$ ipython --no-banner

In [1]: import numpy as np

In [2]: from numpy import linalg as LA

In [3]: np.set_printoptions(suppress=True, linewidth=200)

In [4]: def rnd(a):
   ...:     return np.round(a, 2) + 0
   ...: 

In [5]: W0 = np.load("out7.npy")

In [6]: W0
Out[6]: 
array([[-50.14, -16.99, -22.09],
       [-28.86,  -8.72,  -8.93],
       [ -4.09,  -1.35,   1.88],
       [ -3.68,  -1.27,   1.91],
       [ -2.46,  -1.02,   1.88],
       [ -2.18,  -0.96,   1.85],
       [ -0.19,  -0.3 ,   0.57],
       [ -0.18,  -0.29,   0.56],
       [  0.05,   0.56,  -0.74],
       [  0.05,   0.61,  -0.79],
       [  0.01,   1.1 ,  -1.19],
       [ -0.13,   3.37,  -1.91],
       [ -0.08,   4.81,  -1.87],
       [  0.14,   6.86,  -1.48],
       [  0.3 ,   7.86,  -1.19],
       [  0.88,  10.53,  -0.2 ],
       [  4.32,  20.65,   5.22],
       [  7.24,  27.24,   9.54],
       [  7.51,  27.82,   9.94],
       [ 11.35,  35.44,  15.41],
       [ 15.11,  42.31,  20.64],
       [ 15.12,  42.33,  20.66],
       [ 15.69,  43.33,  21.44],
       [ 19.1 ,  49.19,  26.09]])

In [7]: q, V = LA.qr(W0[:, :1])[0], LA.qr(W0[:, 1:])[0]

In [8]: sig = LA.svd(q.T @ V, compute_uv=False)

In [9]: rnd(LA.norm(q @ q.T - V @ V.T, 2))
Out[9]: np.float64(1.0)

In [10]: (sig > 0.9).sum()
Out[10]: np.int64(0)

In [11]: rnd(np.degrees(np.arccos(sig.clip(0, 1))))
Out[11]: array([28.22])

In [12]: q, R = LA.qr(W0)

In [13]: rnd(np.trace(q @ q.T))
Out[13]: np.float64(3.0)

In [14]: rnd(q @ R)
Out[14]: 
array([[-50.14, -16.99, -22.09],
       [-28.86,  -8.72,  -8.93],
       [ -4.09,  -1.35,   1.88],
       [ -3.68,  -1.27,   1.91],
       [ -2.46,  -1.02,   1.88],
       [ -2.18,  -0.96,   1.85],
       [ -0.19,  -0.3 ,   0.57],
       [ -0.18,  -0.29,   0.56],
       [  0.05,   0.56,  -0.74],
       [  0.05,   0.61,  -0.79],
       [  0.01,   1.1 ,  -1.19],
       [ -0.13,   3.37,  -1.91],
       [ -0.08,   4.81,  -1.87],
       [  0.14,   6.86,  -1.48],
       [  0.3 ,   7.86,  -1.19],
       [  0.88,  10.53,  -0.2 ],
       [  4.32,  20.65,   5.22],
       [  7.24,  27.24,   9.54],
       [  7.51,  27.82,   9.94],
       [ 11.35,  35.44,  15.41],
       [ 15.11,  42.31,  20.64],
       [ 15.12,  42.33,  20.66],
       [ 15.69,  43.33,  21.44],
       [ 19.1 ,  49.19,  26.09]])

In [15]: rnd(R)
Out[15]: 
array([[ 68.65,  71.76,  45.76],
       [  0.  , -80.96, -28.06],
       [  0.  ,   0.  , -12.74]])

In [16]: Xs = W0 - W0.mean(axis=0)

In [17]: V = LA.svd(Xs)[2][:2]

In [18]: other = Xs - Xs @ V.T @ V

In [19]: rnd(np.diag(V.T @ V))
Out[19]: array([0.93, 0.89, 0.18])

In [20]: rnd(np.cov(Xs @ V.T, rowvar=False))
Out[20]: 
array([[612.8 ,   0.  ],
       [  0.  ,  54.83]])

In [21]: rnd((Xs @ V.T).std(axis=0))
Out[21]: array([24.23,  7.25])

In [22]: rnd(LA.norm(other) / LA.norm(Xs))
Out[22]: np.float64(0.09)

In [23]: LA.norm(other, axis=1).round(6).argmax()
Out[23]: np.int64(2)

In [24]: rnd(other.std(axis=0))
Out[24]: array([0.6 , 0.79, 2.11])
